In [1]: import numpy as np

In [2]: np.set_printoptions(suppress=True, linewidth=200)

In [3]: m1 = np.loadtxt("test1.csv", delimiter=",")

In [4]: m1
Out[4]: 
array([[0.67, 0.33, 0.  , 0.  , 0.  ],
       [0.  , 0.5 , 0.5 , 0.  , 0.  ],
       [0.  , 0.  , 1.  , 0.  , 0.  ],
       [0.2 , 0.  , 0.2 , 0.4 , 0.2 ],
       [0.  , 0.  , 0.  , 0.  , 1.  ]])

In [5]: rng = np.random.default_rng(865)

In [6]: z = rng.permutation(5)

In [7]: z
Out[7]: array([2, 3, 4, 0, 1])

In [8]: Y = m1[z][:, z]

In [9]: print(Y)
[[1.   0.   0.   0.   0.  ]
 [0.2  0.4  0.2  0.2  0.  ]
 [0.   0.   1.   0.   0.  ]
 [0.   0.   0.   0.67 0.33]
 [0.5  0.   0.   0.   0.5 ]]

In [10]: np.allclose(Y, m1)
Out[10]: False

In [11]: np.trace(Y)
Out[11]: np.float64(3.57)

In [12]: J = np.loadtxt("x.csv", delimiter=",")

In [13]: J
Out[13]: 
array([[0., 5., 2., 4., 3., 3., 0., 3., 0., 1.],
       [5., 0., 5., 2., 4., 3., 3., 0., 3., 0.],
       [2., 5., 0., 5., 2., 4., 3., 3., 0., 3.],
       [4., 2., 5., 0., 5., 2., 4., 3., 3., 0.],
       [3., 4., 2., 5., 0., 5., 2., 4., 3., 3.],
       [3., 3., 4., 2., 5., 0., 5., 2., 4., 3.],
       [0., 3., 3., 4., 2., 5., 0., 5., 2., 4.],
       [3., 0., 3., 3., 4., 2., 5., 0., 5., 2.],
       [0., 3., 0., 3., 3., 4., 2., 5., 0., 5.],
       [1., 0., 3., 0., 3., 3., 4., 2., 5., 0.]])

In [14]: Y = np.array([[1, 3],
    ...:     [-3, -3],
    ...:     [2, 2],
    ...:     [1, 2],
    ...:     [2, 0],
    ...:     [-2, 1],
    ...:     [-2, 1],
    ...:     [3, -1],
    ...:     [0, -1],
    ...:     [-2, 1]])

In [15]: np.linalg.matrix_rank(np.vstack([J, Y.T]))
Out[15]: np.int64(10)

In [16]: np.einsum("ij->j", J)
Out[16]: array([21., 25., 27., 28., 31., 31., 28., 27., 25., 21.])

In [17]: print(Y.T @ J.T)
[[  0.  13. -15.  15.  -8.   4.   2.   2.  -7.   5.]
 [ -2.  32.   8.  16.  14.  14.   7.  25.   3.   9.]]

In [18]: print(np.einsum("ik,kj->ji", J, Y))
[[  0.  13. -15.  15.  -8.   4.   2.   2.  -7.   5.]
 [ -2.  32.   8.  16.  14.  14.   7.  25.   3.   9.]]
